In [1]: import numpy as np

In [2]: from numpy import linalg as LA

In [3]: np.set_printoptions(precision=4, suppress=True, linewidth=140)

In [4]: K = np.load("x.npy")

In [5]: print(K)
[[-3  6 -3 -3  3 -6]
 [-4  8 -4 -4  4 -8]
 [-2  4 -2 -2  2 -4]
 [-2  4 -2 -2  2 -4]
 [-3  6 -3 -3  3 -6]
 [ 0  0  0  0  0  0]
 [-2  4 -2 -2  2 -4]
 [-2  4 -2 -2  2 -4]]

In [6]: print(LA.norm(K, axis=0))
[ 7.0711 14.1421  7.0711  7.0711  7.0711 14.1421]

In [7]: print(round(float(LA.norm(K[2], 1)), 4), np.round(LA.norm(K[2], np.inf), 4))
16.0 4.0

In [8]: print(K[2] @ K[7])
48

In [9]: print(np.argsort(-LA.norm(K, axis=0).round(6), kind="stable")[:3])
[1 5 0]

In [10]: print([round(float(x), 4) for x in LA.svd(K, compute_uv=False)[:3]])
[24.4949, 0.0, 0.0]

In [11]: print(LA.cond(K) > 100)
True

In [12]: data = np.load("layer15.npy")

In [13]: print(data)
[[ 4.  3.  3.  4.  0.  5.  3.  0.  0.  0.  0.]
 [ 2.  2.  0.  5.  3.  3.  5.  0.  0.  0.  0.]
 [ 4.  2.  5.  3.  4.  5.  4.  0.  0.  0.  0.]
 [ 2.  2.  4.  0.  1.  1.  0.  0.  0.  0.  0.]
 [ 2.  0.  5.  3.  3.  3.  0.  0.  0.  0.  0.]
 [ 4.  3.  3.  0.  4.  2.  5.  0.  0.  0.  0.]
 [ 1.  0.  4.  1.  5.  0.  2.  0.  0.  0.  0.]
 [ 0.  0.  0.  0.  0.  0.  0.  2. -2. -1. -2.]
 [ 0.  0.  0.  0.  0.  0.  0.  2.  0.  1.  0.]
 [ 0.  0.  0.  0.  0.  0.  0. -2.  1.  0. -2.]
 [ 0.  0.  0.  0.  0.  0.  0. -1.  1.  1. -2.]]

In [14]: t = np.radians(36)

In [15]: r_ = np.eye(11)

In [16]: r_[5, 5] = r_[0, 0] = np.cos(t)

In [17]: r_[5, 0], r_[0, 5] = -np.sin(t), np.sin(t)

In [18]: print(r_)
[[ 0.809   0.      0.      0.      0.      0.5878  0.      0.      0.      0.      0.    ]
 [ 0.      1.      0.      0.      0.      0.      0.      0.      0.      0.      0.    ]
 [ 0.      0.      1.      0.      0.      0.      0.      0.      0.      0.      0.    ]
 [ 0.      0.      0.      1.      0.      0.      0.      0.      0.      0.      0.    ]
 [ 0.      0.      0.      0.      1.      0.      0.      0.      0.      0.      0.    ]
 [-0.5878  0.      0.      0.      0.      0.809   0.      0.      0.      0.      0.    ]
 [ 0.      0.      0.      0.      0.      0.      1.      0.      0.      0.      0.    ]
 [ 0.      0.      0.      0.      0.      0.      0.      1.      0.      0.      0.    ]
 [ 0.      0.      0.      0.      0.      0.      0.      0.      1.      0.      0.    ]
 [ 0.      0.      0.      0.      0.      0.      0.      0.      0.      1.      0.    ]
 [ 0.      0.      0.      0.      0.      0.      0.      0.      0.      0.      1.    ]]

In [19]: other = data @ r_.T

In [20]: print(np.abs(other - data).max(axis=0))
[2.175  0.     0.     0.     0.     3.3061 0.     0.     0.     0.     0.    ]
